% python3 -q
>>> import numpy as np
>>> np.set_printoptions(precision=3, suppress=True, linewidth=160)
>>> def rd(a):
...     return np.round(a, 3) + 0
... 
>>> F = np.load("sample7.npy")
>>> F
array([[-1.921, -2.026,  2.884,  4.057],
       [-2.929,  3.826,  1.105,  5.879],
       [ 0.119, -2.131,  1.091, -0.142],
       [-2.016, -0.096,  2.037,  3.971]])
>>> f = np.array([2, 0, 1, 2])
>>> out = F + np.outer(f, np.eye(4)[1])
>>> np.linalg.matrix_rank(out - F)
np.int64(1)
>>> np.linalg.matrix_rank(np.linalg.inv(out) - np.linalg.inv(F), tol=1e-8)
np.int64(1)
>>> left, s, vt = np.linalg.svd(F)
>>> np.argmax(s[:-1] / (s[1:] + 1e-6)) + 1
np.int64(2)
>>> out = left[:, :2] @ np.diag(s[:2]) @ vt[:2]
>>> np.linalg.matrix_rank(out)
np.int64(2)
>>> rd(np.linalg.norm(F - out, 2)), rd(s[2])
(np.float64(0.143), np.float64(0.143))
>>> out = np.array([[1, 3], [1, 5], [2, 1], [5, 5]])
>>> print(np.linalg.matrix_rank(F @ out))
2
>>> rd(np.einsum("ik,kj->ij", F, out))
array([[22.106,  7.276],
       [32.502, 40.843],
       [-0.54 , -9.917],
       [21.817, 15.364]])
>>> rd(np.einsum("ik,kj->ji", F, out))
array([[22.106, 32.502, -0.54 , 21.817],
       [ 7.276, 40.843, -9.917, 15.364]])
>>> X = np.load("mat.npy")
>>> print(X)
[[2 1 2 2]
 [1 1 2 2]
 [0 2 1 1]]
>>> X.sum(axis=0)
array([3, 4, 5, 5])
>>> print(X - X[0])
[[ 0  0  0  0]
 [-1  0  0  0]
 [-2  1 -1 -1]]
>>> rd(np.linalg.norm(X))
np.float64(5.385)
>>> np.unravel_index(np.abs(X).argmax(), X.shape)
(np.int64(0), np.int64(0))
>>> print(np.diff(X, axis=0))
[[-1  0  0  0]
 [-1  1 -1 -1]]
>>> np.abs(X).max()
np.int64(2)
>>> X.sum(axis=1)
array([7, 6, 4])
>>> out = X / np.linalg.norm(X, axis=1, keepdims=True)
>>> cov = out @ out.T
>>> rd(cov)
array([[1.   , 0.965, 0.679],
       [0.965, 1.   , 0.775],
       [0.679, 0.775, 1.   ]])
>>> (np.abs(cov) > 0.9).astype(int)
array([[1, 1, 0],
       [1, 1, 0],
       [0, 0, 1]])
>>> rd(cov[2])
array([0.679, 0.775, 1.   ])
>>> print(rd(np.degrees(np.arccos(np.clip(cov[2, 1], -1, 1)))))
39.232
>>> np.argwhere(np.triu(np.abs(cov) > 0.95, 1))
array([[0, 1]])
>>> x0 = np.array([0, 2, 3, 0])
>>> h1 = np.maximum(X @ x0, 0)
>>> X * (h1 > 1e-9)[:, None]
array([[2, 1, 2, 2],
       [1, 1, 2, 2],
       [0, 2, 1, 1]])
>>> np.flatnonzero(h1 > 1e-9)
array([0, 1, 2])
>>> feats = np.load("data.npy")
>>> feats
array([[-21.972,  23.982,   4.008],
       [ -1.005,  -1.995,  -4.011],
       [-20.998,  25.995,   8.   ]])
>>> np.argsort(-np.linalg.norm(feats, axis=0).round(6), kind="stable")[:3]
array([1, 0, 2])
>>> np.linalg.cond(feats) > 100
np.True_
>>> [round(float(x), 3) for x in np.linalg.svd(feats, compute_uv=False)[:3]]
[47.412, 5.272, 0.001]
